>>> import numpy as np
>>> import numpy.linalg as la
>>> np.set_printoptions(suppress=True, linewidth=100)
>>> A = np.load("a.npy")
>>> A
array([[-2, -1, -3, -1, -3],
       [ 0,  0, -1,  3,  3],
       [ 0,  0, -1,  0, -1],
       [ 0,  0,  0, -2,  3],
       [ 0,  0,  0,  0, -2]])
>>> # rank 4
>>> B = np.array([[0, -8, 9], [9, -9, 4]])
>>> W2 = np.kron(B, A)
>>> round(float(la.norm(W2, 2)), 1), np.round(la.norm(B, 2) * la.norm(A, 2), 1)
(101.3, np.float64(101.3))
>>> la.matrix_rank(W2)
np.int64(8)
>>> rng = np.random.default_rng(60)
>>> z = rng.permutation(5)
>>> z
array([3, 0, 4, 2, 1])
>>> B = A[z][:, z]
>>> B
array([[-2,  0,  3,  0,  0],
       [-1, -2, -3, -3, -1],
       [ 0,  0, -2,  0,  0],
       [ 0,  0, -1, -1,  0],
       [ 3,  0,  3, -1,  0]])
>>> np.trace(B)
np.int64(-7)
>>> np.allclose(B, A)
False
>>> np.diag(B)
array([-2, -2, -2, -1,  0])
>>> round(float(la.det(B)), 1), np.round(la.det(A[z]), 1)
(0.0, np.float64(0.0))
>>> np.prod(np.diag(A)), np.round(la.det(A), 1)
(np.int64(0), np.float64(0.0))
>>> la.matrix_power(A, 4)
array([[ 16,   8,  52,  -4,  98],
       [  0,   0,   1, -24,  91],
       [  0,   0,   1,   0,  15],
       [  0,   0,   0,  16, -96],
       [  0,   0,   0,   0,  16]])
>>> np.round(np.sort(np.abs(la.eigvals(A))), 1)
array([0., 1., 2., 2., 2.])
>>> round(float(la.det(A)), 1)
0.0
>>> A.inv()
Traceback (most recent call last):
  File "<python-input-23>", line 1, in <module>
    A.inv()
    ^^^^^
AttributeError: 'numpy.ndarray' object has no attribute 'inv'
>>> rank = la.matrix_rank(A)
>>> rank
np.int64(4)
>>> N = la.svd(A)[2][rank:].T
>>> np.round(A @ N, 1) + 0
array([[0.],
       [0.],
       [0.],
       [0.],
       [0.]])
>>> [int(la.matrix_rank(A[:i])) for i in range(1, len(A) + 1)]
[1, 2, 3, 4, 4]
>>> np.allclose(A @ N, 0)
True
>>> E = np.load("m.npy")
>>> E.round(1)
array([[0.4, 0.2, 0.2, 0.2],
       [0. , 0.3, 0.3, 0.3],
       [0. , 0. , 0.5, 0.5],
       [0.2, 0.2, 0. , 0.5]])
>>> # rows sum to 1
>>> Uu, sigma, VT = la.svd(E, full_matrices=False)
>>> np.allclose(Uu * sigma @ VT, E)
True
>>> Uu.shape, sigma.shape, VT.shape
((4, 4), (4,), (4, 4))
>>> np.abs(Uu[:, 0]).round(6).argmax()
np.int64(2)
>>> np.round(np.cumsum(sigma ** 2) / np.sum(sigma ** 2), 1)
array([0.8, 0.9, 1. , 1. ])
>>> sigma.round(1)
array([1.1, 0.5, 0.3, 0.2])
>>> (sigma > 1e-8).sum()
np.int64(4)
>>> np.round(Uu.T @ Uu, 1) + 0
array([[1., 0., 0., 0.],
       [0., 1., 0., 0.],
       [0., 0., 1., 0.],
       [0., 0., 0., 1.]])
>>> X = np.loadtxt("sample19.csv", delimiter=",")
>>> X.round(1) + 0
array([[ 1. ,  0.2, -1.1,  0.6,  0.7],
       [-0.2,  0. ,  0.2, -0.1, -0.1]])
>>> # row 0 dominates
>>> B = X / la.norm(X, axis=1, keepdims=True)
>>> gram = B @ B.T
>>> np.argwhere(np.triu(np.abs(gram) > 0.95, 1))
array([[0, 1]])
>>> np.round(la.norm(B, axis=1), 1)
array([1., 1.])
>>> np.degrees(np.arccos(np.clip(gram[0, 1], -1, 1)))
np.float64(180.0)
>>> (gram - 2 * np.eye(2)).round(6).argmax(axis=1)
array([0, 0])
>>> gram[0]
array([ 1., -1.])
>>> data = np.array([[1, -1, 1], [1, 0, 0]])
>>> B = data[0, 0] * data[1:] - np.outer(data[1:, 0], data[0])
>>> B
array([[ 0,  1, -1]])
>>> la.matrix_rank(B), la.matrix_rank(data)
(np.int64(1), np.int64(2))
>>> np.flatnonzero(~B.round(6).any(axis=1))
array([], dtype=int64)
>>> data[:, 0] / data[0, 0]
array([1., 1.])
>>> T = np.stack([data, -3 * data, data[::-1]])
>>> T.sum(axis=0)
array([[-1,  2, -2],
       [-1, -1,  1]])
>>> la.matrix_rank(T.reshape(3, -1))
np.int64(2)
>>> np.einsum("bij,cij->bc", T, T)
array([[  4, -12,   2],
       [-12,  36,  -6],
       [  2,  -6,   4]])
>>> W0 = np.loadtxt("dump.csv", delimiter=",")
>>> W0.round(1) + 0
array([[ 0. , -1.2,  0. , -2.7],
       [ 0.8, -0.8, -1.5, -2.3],
       [ 2.8,  1.2,  0.1,  0.2],
       [ 2.4,  1.2, -0.7,  1. ],
       [ 1.8,  2.1, -1. ,  0.3],
       [-0.2,  2.3, -1.9,  0.1],
       [ 2.2, -1.5, -1.4,  0. ],
       [-0.3,  0. ,  2.7,  1.2],
       [ 0.7, -2.3, -1.5, -0.9],
       [ 0.9,  1.9,  2.1,  0.6],
       [-1.3, -1. , -2.5,  0.6],
       [ 0.1,  0.2,  2.7, -1.3],
       [-1.1,  2.5,  1. ,  0.7]])
>>> Xc = W0 - W0.mean(axis=0)
>>> vecs = la.svd(Xc)[2][:3]
>>> B = Xc - Xc @ vecs.T @ vecs
>>> np.round(la.norm(B) / la.norm(Xc), 1)
np.float64(0.3)
>>> np.round((Xc @ vecs.T).std(axis=0), 1)
array([1.9, 1.5, 1.2])
>>> la.norm(B, axis=1).round(6).argmax()
np.int64(7)
>>> m1 = np.loadtxt("test15.csv", delimiter=",")
>>> m1.round(1)
array([[  6.8,  -1.1, -18.8],
       [ 12.5,   0.5, -15.6],
       [ 13. ,   0.7, -15.2],
       [ 17.3,   2.4,  -9.7],
       [-15.7,  -1.7,  12.2],
       [-17.8,  -2.6,   8.8],
       [-18.7,  -3.2,   6.4],
       [  8.1,  -0.8, -18.3],
       [ 15.3,   5. ,  11.9],
       [ -5.3,   1.5,  19.2],
       [  1.3,   3. ,  19.7],
       [  6.8,   4. ,  18.4]])
>>> rank = la.matrix_rank(m1)
>>> rank
np.int64(2)
>>> N = la.svd(m1)[2][rank:].T
>>> np.round(N[:, 0] / N[np.abs(N[:, 0]).round(6).argmax(), 0], 1)
array([-0.2,  1. , -0.1])
>>> np.round(N @ N.T, 1) + 0
array([[ 0. , -0.2,  0. ],
       [-0.2,  0.9, -0.1],
       [ 0. , -0.1,  0. ]])
>>> [int(la.matrix_rank(m1[:, :j + 1])) for j in range(3)]
[1, 2, 2]
>>> la.matrix_rank(m1.T @ m1), la.matrix_rank(m1 @ m1.T)
(np.int64(2), np.int64(2))
>>> [int(la.matrix_rank(m1[:i])) for i in range(1, len(m1) + 1)]
[1, 2, 2, 2, 2, 2, 2, 2, 2, 2, 2, 2]
>>> z = m1[:, 2] > np.median(m1[:, 2])
>>> r0 = m1[z].mean(axis=0) - m1[~z].mean(axis=0)
>>> ((m1 - m1.mean(axis=0)) @ r0 > 0).astype(int)
array([0, 0, 0, 0, 1, 1, 1, 0, 1, 1, 1, 1])
>>> r0.round(1)
array([-9.1,  1.8, 26.9])
>>> np.round((((m1 - m1.mean(axis=0)) @ r0 > 0) == z).mean(), 1)
np.float64(0.9)
>>> Uu, sigma, VT = la.svd(m1)
>>> sigma.round(1) + 0
array([59.2, 36. ,  0. ])
>>> np.argmax(sigma[:-1] / (sigma[1:] + 1e-6)) + 1
np.int64(2)
>>> B = Uu[:, :2] @ np.diag(sigma[:2]) @ VT[:2]
>>> B.round(1)
array([[  6.8,  -1.1, -18.8],
       [ 12.5,   0.5, -15.6],
       [ 13. ,   0.7, -15.2],
       [ 17.3,   2.4,  -9.7],
       [-15.7,  -1.7,  12.2],
       [-17.8,  -2.6,   8.8],
       [-18.7,  -3.2,   6.4],
       [  8.1,  -0.8, -18.3],
       [ 15.3,   5. ,  11.9],
       [ -5.3,   1.5,  19.2],
       [  1.3,   3. ,  19.7],
       [  6.8,   4. ,  18.4]])
>>> round(la.norm(B, 2) / la.norm(B), 1)
np.float64(0.9)
>>> la.matrix_rank(B, rtol=0.1)
np.int64(2)
>>> la.cond(B) > 100
np.True_
